$ python -q
>>> import numpy as np
>>> np.set_printoptions(precision=2, suppress=True, linewidth=140, sign=" ")
>>> E = np.load("a.npy")
>>> E
array([[ 0.7 ,  1.  ,  4.35, -1.4 ],
       [ 1.3 , -1.8 , -3.  ,  1.  ],
       [ 0.1 , -1.6 ,  0.6 , -0.2 ],
       [ 0.  ,  0.4 ,  0.4 , -0.1 ],
       [ 0.5 , -1.1 , -2.41,  0.8 ],
       [ 1.3 ,  1.8 , -1.85,  0.6 ],
       [ 0.5 ,  0.1 ,  2.65, -0.8 ],
       [ 0.5 ,  0.9 ,  2.04, -0.7 ],
       [ 1.1 ,  2.2 ,  0.44, -0.1 ],
       [-0.3 , -0.7 , -4.89,  1.6 ],
       [-2.  ,  0.5 ,  1.52, -0.5 ],
       [ 0.6 , -0.3 ,  1.83, -0.6 ],
       [ 0.9 , -0.5 ,  1.74, -0.6 ],
       [-0.2 ,  0.5 ,  1.53, -0.5 ],
       [-1.3 , -0.5 ,  4.  , -1.3 ],
       [ 1.7 , -0.9 , -6.7 ,  2.2 ],
       [-0.2 ,  0.1 , -3.79,  1.2 ],
       [-0.8 , -1.7 , -2.77,  0.9 ],
       [-0.3 , -0.7 ,  0.25, -0.1 ],
       [-0.6 , -1.1 , -2.59,  0.9 ],
       [ 0.9 , -0.3 ,  0.47, -0.1 ],
       [ 0.1 ,  1.9 , -1.19,  0.4 ],
       [-0.8 ,  0.3 ,  0.04,  0.  ],
       [-0.8 ,  0.4 , -2.49,  0.8 ],
       [ 0.2 , -0.2 , -1.01,  0.3 ],
       [-1.  ,  1.8 , -7.21,  2.4 ],
       [-0.9 , -0.4 , -2.99,  1.  ],
       [ 0.6 , -0.6 ,  1.93, -0.7 ],
       [-1.7 ,  1.6 ,  1.17, -0.4 ],
       [-0.2 , -0.5 ,  1.28, -0.4 ],
       [-2.6 ,  2.  ,  5.9 , -2.  ],
       [-2.  ,  1.  , -1.38,  0.4 ],
       [ 0.5 , -0.9 , -4.  ,  1.3 ],
       [ 0.1 , -1.1 ,  6.07, -2.  ],
       [ 1.1 ,  1.5 ,  2.79, -0.9 ],
       [-0.8 ,  0.1 ,  0.93, -0.3 ],
       [-0.7 ,  0.6 ,  4.36, -1.5 ],
       [-1.6 ,  0.4 ,  0.16, -0.1 ],
       [-0.6 , -0.9 ,  3.45, -1.2 ],
       [-0.1 , -1.  ,  2.04, -0.7 ],
       [-0.9 ,  0.2 ,  1.82, -0.6 ]])
>>> u, g = E[39], E[18]
>>> round(float(u @ u), 2)
5.66
>>> pr = (u @ g) / (u @ u) * u
>>> round(float((g - pr) @ u), 2)
-0.0
>>> np.outer(u, g)
array([[ 0.03,  0.07, -0.03,  0.01],
       [ 0.3 ,  0.7 , -0.25,  0.1 ],
       [-0.61, -1.43,  0.51, -0.2 ],
       [ 0.21,  0.49, -0.17,  0.07]])
>>> g - pr
array([-0.28, -0.47, -0.22,  0.06])
>>> Xs = E - E.mean(axis=0)
>>> vecs = np.linalg.svd(Xs)[2][:3]
>>> A2 = Xs - Xs @ vecs.T @ vecs
>>> np.round(np.cov(Xs @ vecs.T, rowvar=False), 2) + 0
array([[ 10.77,   0.  ,   0.  ],
       [  0.  ,   1.25,   0.  ],
       [  0.  ,   0.  ,   0.84]])
>>> np.round(np.linalg.norm(A2) / np.linalg.norm(Xs), 2)
np.float64(0.01)
>>> np.diag(vecs.T @ vecs)
array([ 1. ,  1. ,  0.9,  0.1])
>>> A2 = np.c_[E[:, :1] @ np.array([[-1]]), np.array([5, 5, 1, 2, 2, 4, 0, 4, 1, 1, 4, 3, 3, 4, 3, 2, 2, 1, 3, 1, 3, 1, 5, 2, 0, 2, 4, 4, 5, 3, 4, 1, 2, 3, 0, 3, 5, 2, 4, 5, 0])]
>>> A2
array([[-0.7,  5. ],
       [-1.3,  5. ],
       [-0.1,  1. ],
       [ 0. ,  2. ],
       [-0.5,  2. ],
       [-1.3,  4. ],
       [-0.5,  0. ],
       [-0.5,  4. ],
       [-1.1,  1. ],
       [ 0.3,  1. ],
       [ 2. ,  4. ],
       [-0.6,  3. ],
       [-0.9,  3. ],
       [ 0.2,  4. ],
       [ 1.3,  3. ],
       [-1.7,  2. ],
       [ 0.2,  2. ],
       [ 0.8,  1. ],
       [ 0.3,  3. ],
       [ 0.6,  1. ],
       [-0.9,  3. ],
       [-0.1,  1. ],
       [ 0.8,  5. ],
       [ 0.8,  2. ],
       [-0.2,  0. ],
       [ 1. ,  2. ],
       [ 0.9,  4. ],
       [-0.6,  4. ],
       [ 1.7,  5. ],
       [ 0.2,  3. ],
       [ 2.6,  4. ],
       [ 2. ,  1. ],
       [-0.5,  2. ],
       [-0.1,  3. ],
       [-1.1,  0. ],
       [ 0.8,  3. ],
       [ 0.7,  5. ],
       [ 1.6,  2. ],
       [ 0.6,  4. ],
       [ 0.1,  5. ],
       [ 0.9,  0. ]])
>>> np.linalg.matrix_rank(np.c_[E, A2])
np.int64(5)
>>> np.linalg.matrix_rank(A2)
np.int64(2)
>>> np.round(np.linalg.norm(A2 - E @ np.linalg.lstsq(E, A2)[0], axis=0), 2) + 0
array([  0.  ,  18.69])
>>> np.linalg.norm(np.linalg.qr(E)[0].T @ A2, axis=0) ** 2 / ((A2 ** 2).sum(axis=0) + 1e-12)
array([ 1. ,  0.1])
>>> np.round(np.linalg.lstsq(E, A2[:, 0])[0], 2) + 0
array([-1.,  0.,  0.,  0.])
